$ ipython --no-banner

In [1]: import numpy as np

In [2]: np.set_printoptions(suppress=True, linewidth=200)

In [3]: rnd = lambda a: np.round(a, 2) + 0

In [4]: X = np.load("w.npy")

In [5]: print(X)
[[ -2.87  -2.19   1.29   3.26   3.03   7.49  -3.  ]
 [ -4.89  -1.43   4.58  -1.62  -3.44   1.25   6.58]
 [  3.14  -3.     3.01  -1.15   0.07  -3.17  -7.12]
 [ -1.46   0.74  -2.89  -0.47  -6.14  -4.16   0.89]
 [ -4.23   0.73  -1.85  -1.06  -5.86  -3.14   0.56]
 [  0.76   0.33 -13.27  -0.34   1.11   3.13  -1.85]
 [ -7.65  -0.47  -0.31   1.46   0.4    2.59   1.11]
 [  0.73  -4.11  -6.14  -1.75   1.33  -0.59  -6.32]
 [ -1.03  -5.76   2.27   3.95  -5.17   3.23   5.16]
 [  1.45  -0.68   4.36  -3.25  -2.39   5.62  12.76]
 [ -2.42  -0.67   2.58  -2.52   3.06   4.29   2.08]
 [ -0.91  -0.5   -1.12  -2.5    0.76  -2.65   9.98]
 [  3.89   5.15   2.85  -0.12   0.59  -2.89  -2.12]
 [ -2.43  -3.6   -2.95  -3.43   0.29   1.64  15.47]
 [-11.44   5.95   2.91  -0.23  -4.02  -3.97   0.27]
 [  0.82  -2.84  -2.26  -1.57   0.74  -0.62  -4.3 ]
 [ -0.53  -2.55   5.47  -3.36  -1.17   5.68   3.05]
 [ -1.16   0.24  -1.84   2.82  -1.47   2.44  -1.86]
 [  0.26   1.73  -1.57   1.01   0.42   0.43  -2.88]
 [  1.1   -1.03   4.2    0.72   0.46  -1.94   5.25]
 [ -4.92  -2.07  -5.84   0.52   2.92   5.48   2.64]
 [ -0.26  -0.32   4.88   1.52   3.93  -1.21   2.07]
 [  3.27  -3.48   4.19   2.86  -0.97  -1.28   4.17]
 [  4.03   2.21   4.05  -1.3   -0.97  -6.06  -7.33]]

In [6]: Xs = X - X.mean(axis=0)

In [7]: U, sig, Vh = np.linalg.svd(Xs, full_matrices=False)

In [8]: print(rnd(sig ** 2 / (sig ** 2).sum()))
[0.38 0.22 0.15 0.12 0.06 0.04 0.03]

In [9]: print(rnd(Xs.mean(axis=0)))
[0. 0. 0. 0. 0. 0. 0.]

In [10]: print(rnd(sig))
[29.73 22.47 18.66 16.74 11.94  9.13  8.97]

In [11]: print(np.abs(Vh[0]).argmax())
6

In [12]: print(rnd((sig ** 2).sum() ** 2 / (sig ** 4).sum()))
4.25

In [13]: rng = np.random.default_rng(50882)

In [14]: z = rng.permutation(7)

In [15]: Y = X[:, z] * rng.choice([-1, 1], 7)

In [16]: print(Y)
[[ -2.19   3.26  -3.    -7.49  -2.87   3.03  -1.29]
 [ -1.43  -1.62   6.58  -1.25  -4.89  -3.44  -4.58]
 [ -3.    -1.15  -7.12   3.17   3.14   0.07  -3.01]
 [  0.74  -0.47   0.89   4.16  -1.46  -6.14   2.89]
 [  0.73  -1.06   0.56   3.14  -4.23  -5.86   1.85]
 [  0.33  -0.34  -1.85  -3.13   0.76   1.11  13.27]
 [ -0.47   1.46   1.11  -2.59  -7.65   0.4    0.31]
 [ -4.11  -1.75  -6.32   0.59   0.73   1.33   6.14]
 [ -5.76   3.95   5.16  -3.23  -1.03  -5.17  -2.27]
 [ -0.68  -3.25  12.76  -5.62   1.45  -2.39  -4.36]
 [ -0.67  -2.52   2.08  -4.29  -2.42   3.06  -2.58]
 [ -0.5   -2.5    9.98   2.65  -0.91   0.76   1.12]
 [  5.15  -0.12  -2.12   2.89   3.89   0.59  -2.85]
 [ -3.6   -3.43  15.47  -1.64  -2.43   0.29   2.95]
 [  5.95  -0.23   0.27   3.97 -11.44  -4.02  -2.91]
 [ -2.84  -1.57  -4.3    0.62   0.82   0.74   2.26]
 [ -2.55  -3.36   3.05  -5.68  -0.53  -1.17  -5.47]
 [  0.24   2.82  -1.86  -2.44  -1.16  -1.47   1.84]
 [  1.73   1.01  -2.88  -0.43   0.26   0.42   1.57]
 [ -1.03   0.72   5.25   1.94   1.1    0.46  -4.2 ]
 [ -2.07   0.52   2.64  -5.48  -4.92   2.92   5.84]
 [ -0.32   1.52   2.07   1.21  -0.26   3.93  -4.88]
 [ -3.48   2.86   4.17   1.28   3.27  -0.97  -4.19]
 [  2.21  -1.3   -7.33   6.06   4.03  -0.97  -4.05]]

In [17]: U, _, Vh = np.linalg.svd(X.T @ Y)

In [18]: print(z)
[1 3 6 5 0 4 2]

In [19]: Xs = (X - X.mean(axis=0)) / X.std(axis=0)

In [20]: print(np.argwhere(np.abs(Xs) > 2))
[[ 3  4]
 [ 5  2]
 [ 8  3]
 [12  1]
 [13  6]
 [14  0]
 [14  1]]

In [21]: c = np.linalg.lstsq(np.delete(Xs, 3, axis=1), Xs[:, 3])[0]

In [22]: print(rnd(1 - np.var(Xs[:, 3] - np.delete(Xs, 3, axis=1) @ c)))
0.14

In [23]: feats = 0.9 ** np.abs(np.subtract.outer(np.arange(5), np.arange(5)))

In [24]: print(rnd(feats))
[[1.   0.9  0.81 0.73 0.66]
 [0.9  1.   0.9  0.81 0.73]
 [0.81 0.9  1.   0.9  0.81]
 [0.73 0.81 0.9  1.   0.9 ]
 [0.66 0.73 0.81 0.9  1.  ]]

In [25]: # symmetric, so the eigenvalues are real

In [26]: evals, V = np.linalg.eigh(feats)

In [27]: print(rnd(evals))
[0.06 0.08 0.15 0.45 4.26]

In [28]: print(rnd(V @ np.diag(evals) @ V.T))
[[1.   0.9  0.81 0.73 0.66]
 [0.9  1.   0.9  0.81 0.73]
 [0.81 0.9  1.   0.9  0.81]
 [0.73 0.81 0.9  1.   0.9 ]
 [0.66 0.73 0.81 0.9  1.  ]]

In [29]: print(rnd(np.abs(V[:, -1])))
[0.43 0.46 0.46 0.46 0.43]

In [30]: print(rnd(np.linalg.eigvalsh(feats @ feats)))
[ 0.    0.01  0.02  0.21 18.17]

In [31]: print(np.abs(V[:, -1]).round(6).argmax())
2

In [32]: print(rnd(np.linalg.eigvalsh(feats + 4 * np.eye(5))))
[4.06 4.08 4.15 4.45 8.26]

In [33]: mat = np.load("mat.npy")

In [34]: print(mat)
[[ 0. -1.  3. -2. -1.]
 [-1.  0.  0.  0.  0.]
 [ 3.  0.  0.  0.  0.]
 [-2.  0.  0.  0.  0.]
 [-1.  0.  0.  0.  0.]]

In [35]: print(np.all(np.linalg.eigvalsh(mat) > 0))
False

In [36]: print(rnd(mat @ np.linalg.pinv(mat) @ mat))
[[ 0. -1.  3. -2. -1.]
 [-1.  0.  0.  0.  0.]
 [ 3.  0.  0.  0.  0.]
 [-2.  0.  0.  0.  0.]
 [-1.  0.  0.  0.  0.]]

In [37]: print(rnd(np.trace(np.linalg.pinv(mat) @ mat)))
2.0

In [38]: proj = np.triu(np.array([[-1, -3, 1, 3, 0],
    ...:     [2, -3, 2, -1, -2],
    ...:     [2, -2, 2, 3, 2],
    ...:     [1, -1, 2, -2, -1],
    ...:     [-3, 2, 3, -1, 1]]), 1) + np.eye(5)

In [39]: Y = proj @ mat @ np.linalg.inv(proj)

In [40]: print(proj @ mat - mat @ proj)
[[  0.   0.   2. -10. -10.]
 [ 10.  -3.   1.   3.   0.]
 [ -8.   9.  -3.  -9.   0.]
 [  1.  -6.   2.   6.   0.]
 [  0.  -3.   1.   3.   0.]]

In [41]: print(rnd(np.poly(Y)))
[  1.   0. -15.   0.   0.   0.]

In [42]: print(np.trace(Y), np.trace(mat))
0.0 0.0

In [43]: print(rnd(np.linalg.det(Y)))
0.0

In [44]: print(Y)
[[   0.   -1.    5.  -18.  -31.]
 [   9.   27.  -63.  189.  369.]
 [  -5.  -15.   35. -105. -205.]
 [  -1.   -3.    7.  -21.  -41.]
 [  -1.   -3.    7.  -21.  -41.]]

In [45]: print(np.linalg.matrix_rank(Y))
2
